In [1]: import numpy as np

In [2]: np.set_printoptions(precision=2, suppress=True, linewidth=120, sign=" ")

In [3]: M = np.array([[3, 1, 3, 2, 2],
   ...:     [0, 3, 0, 2, 3],
   ...:     [0, 0, 1, 3, 2],
   ...:     [0, 0, 0, 3, 2],
   ...:     [0, 0, 0, 0, 3]])

In [4]: x0 = np.array([-2, 2, -2, 1, 2])

In [5]: np.sign((M @ x0).round(6))
Out[5]: array([-1,  1,  1,  1,  1])

In [6]: M @ np.ones(5)
Out[6]: array([ 11.,   8.,   6.,   5.,   3.])

In [7]: np.linalg.norm(M @ x0) <= np.linalg.norm(M, 2) * np.linalg.norm(x0) + 1e-9
Out[7]: np.True_

In [8]: M @ (2 * x0)
Out[8]: array([-8, 28, 10, 14, 12])

In [9]: M @ x0
Out[9]: array([-4, 14,  5,  7,  6])

In [10]: w, evecs = np.linalg.eig(M)

In [11]: np.sort(np.linalg.eigvals(M @ M))
Out[11]: array([ 1.,  9.,  9.,  9.,  9.])

In [12]: print(np.prod(w))
81.0

In [13]: print(M @ evecs[:, 0] - w[0] * evecs[:, 0])
[ 0.  0.  0.  0.  0.]

In [14]: w
Out[14]: array([ 3.,  3.,  1.,  3.,  3.])

In [15]: q, R = np.linalg.qr(M)

In [16]: np.trace(q @ q.T)
Out[16]: np.float64(5.0)

In [17]: print(R)
[[ 3.  1.  3.  2.  2.]
 [ 0.  3.  0.  2.  3.]
 [ 0.  0.  1.  3.  2.]
 [ 0.  0.  0.  3.  2.]
 [ 0.  0.  0.  0.  3.]]

In [18]: print(q)
[[ 1.  0.  0.  0.  0.]
 [-0.  1.  0.  0.  0.]
 [-0. -0.  1.  0.  0.]
 [-0. -0. -0.  1.  0.]
 [-0. -0. -0. -0.  1.]]

In [19]: np.allclose(M @ M.T, M.T @ M)
Out[19]: False

In [20]: print(np.trace(M))
13

In [21]: print(M @ M)
[[  9   6  12  23  25]
 [  0   9   0  12  22]
 [  0   0   1  12  14]
 [  0   0   0   9  12]
 [  0   0   0   0   9]]

In [22]: (M - M.T) / 2
Out[22]: 
array([[ 0. ,  0.5,  1.5,  1. ,  1. ],
       [-0.5,  0. ,  0. ,  1. ,  1.5],
       [-1.5,  0. ,  0. ,  1.5,  1. ],
       [-1. , -1. , -1.5,  0. ,  1. ],
       [-1. , -1.5, -1. , -1. ,  0. ]])

In [23]: np.round(np.abs(np.linalg.eigvals(M)).max(), 2)
Out[23]: np.float64(3.0)

In [24]: np.allclose(M, M.T)
Out[24]: False

In [25]: rng = np.random.default_rng(3029)

In [26]: M2 = M + rng.integers(-2, 3, (5, 4)) @ rng.integers(-2, 3, (4, 5))

In [27]: M2
Out[27]: 
array([[ 2,  6,  9,  3,  3],
       [-3,  1, -2,  3,  4],
       [-4, -1,  2,  3,  1],
       [-1,  2,  5,  2,  2],
       [ 3,  0, -3,  1,  5]])

In [28]: M2 - M
Out[28]: 
array([[-1,  5,  6,  1,  1],
       [-3, -2, -2,  1,  1],
       [-4, -1,  1,  0, -1],
       [-1,  2,  5, -1,  0],
       [ 3,  0, -3,  1,  2]])

In [29]: np.linalg.matrix_rank(M2 - M, tol=1e-8)
Out[29]: np.int64(4)

In [30]: np.abs(M2 - M).sum(axis=1)
Out[30]: array([ 14,   9,   7,   9,   9])
